In [1]: import numpy as np

In [2]: np.set_printoptions(suppress=True, linewidth=140)

In [3]: A = np.load("a.npy")

In [4]: print(A)
[[-2.1081  1.9533  5.0301 -0.1249  1.9071 -1.7647  3.1221 -1.4591  3.292   3.1168  4.4404]
 [-1.833  -1.0864  1.0153 -0.2419  8.7673  2.7242  3.1949 -2.2686  5.1389 -2.9355  5.0444]
 [ 4.0312 -4.8592 -1.2834 -2.6425  2.3941  1.0457 -0.5628  2.0403 -2.7172  0.317   5.8991]
 [ 2.8866 -1.5571 -0.3585 -0.6225 -0.1021 -1.7732 -1.2928 -1.3836 -4.3205  3.0434  3.6665]
 [ 2.4684 -4.4529 -1.2196  2.241   5.9858 -2.1355  4.3684 -4.0145 -2.3079 -4.1736  6.3519]
 [ 0.0938  4.9679  5.9414 -1.1422 -0.1373 -1.0275 -4.113   0.2658  4.0619  2.3962 -1.8913]
 [ 0.7215 -4.0592  1.7442  2.203   4.8672  0.4467 -0.2359 -0.8952 -0.6804 -0.4548  5.7203]]

In [5]: Y = A / np.linalg.norm(A, axis=1, keepdims=True)

In [6]: gram = Y @ Y.T

In [7]: print((gram - 2 * np.eye(7)).round(6).argmax(axis=1))
[1 6 3 2 6 0 4]

In [8]: print(np.round(np.degrees(np.arccos(np.clip(gram[4, 5], -1, 1))), 4))
127.0066

In [9]: print(np.argwhere(np.triu(np.abs(gram) > 0.95, 1)))
[]

In [10]: Uu, sigma, Vt = np.linalg.svd(A, full_matrices=False)

In [11]: print(np.round(np.abs(Vt[0]), 4))
[0.1195 0.3935 0.0486 0.0735 0.5476 0.0163 0.2645 0.1839 0.0708 0.1927 0.614 ]

In [12]: print(sigma.round(4))
[20.     14.      9.8     6.8601  4.802   3.3614  2.353 ]

In [13]: print(Uu.shape, sigma.shape, Vt.shape)
(7, 7) (7,) (7, 11)

In [14]: print(round(float(np.sqrt((sigma ** 2).sum())), 4), np.round(np.linalg.norm(A), 4))
27.9105 27.9105

In [15]: rng = np.random.default_rng(26760)

In [16]: Y = A + rng.integers(-2, 3, (7, 4)) @ rng.integers(-2, 3, (4, 11))

In [17]: print(Y.round(4))
[[-9.1081  5.9533  4.0301 -1.1249  1.9071  0.2353  4.1221 -9.4591  1.292   2.1168  9.4404]
 [ 5.167  -3.0864  3.0153  3.7581  7.7673 -2.2758  1.1949  4.7314 10.1389 -3.9355  4.0444]
 [ 1.0312 -9.8592 -2.2834 -3.6425  4.3941  4.0457 -2.5628  0.0403 -4.7172  5.317   6.8991]
 [ 8.8866 -0.5571  4.6415  2.3775  2.8979 -5.7732  2.7072  5.6164 -3.3205  1.0434  5.6665]
 [ 2.4684 -9.4529  0.7804  5.241   8.9858 -3.1355  2.3684 -3.0145 -1.3079 -0.1736 11.3519]
 [ 2.0938 -1.0321  5.9414 -0.1422  0.8627 -1.0275 -7.113   3.2658  5.0619  6.3962 -2.8913]
 [-1.2785 -4.0592  1.7442  5.203   3.8672 -1.5533 -3.2359 -3.8952  2.3196 -0.4548 10.7203]]

In [18]: print(np.round(Y - A, 4))
[[-7.  4. -1. -1.  0.  2.  1. -8. -2. -1.  5.]
 [ 7. -2.  2.  4. -1. -5. -2.  7.  5. -1. -1.]
 [-3. -5. -1. -1.  2.  3. -2. -2. -2.  5.  1.]
 [ 6.  1.  5.  3.  3. -4.  4.  7.  1. -2.  2.]
 [ 0. -5.  2.  3.  3. -1. -2.  1.  1.  4.  5.]
 [ 2. -6.  0.  1.  1.  0. -3.  3.  1.  4. -1.]
 [-2.  0.  0.  3. -1. -2. -3. -3.  3.  0.  5.]]
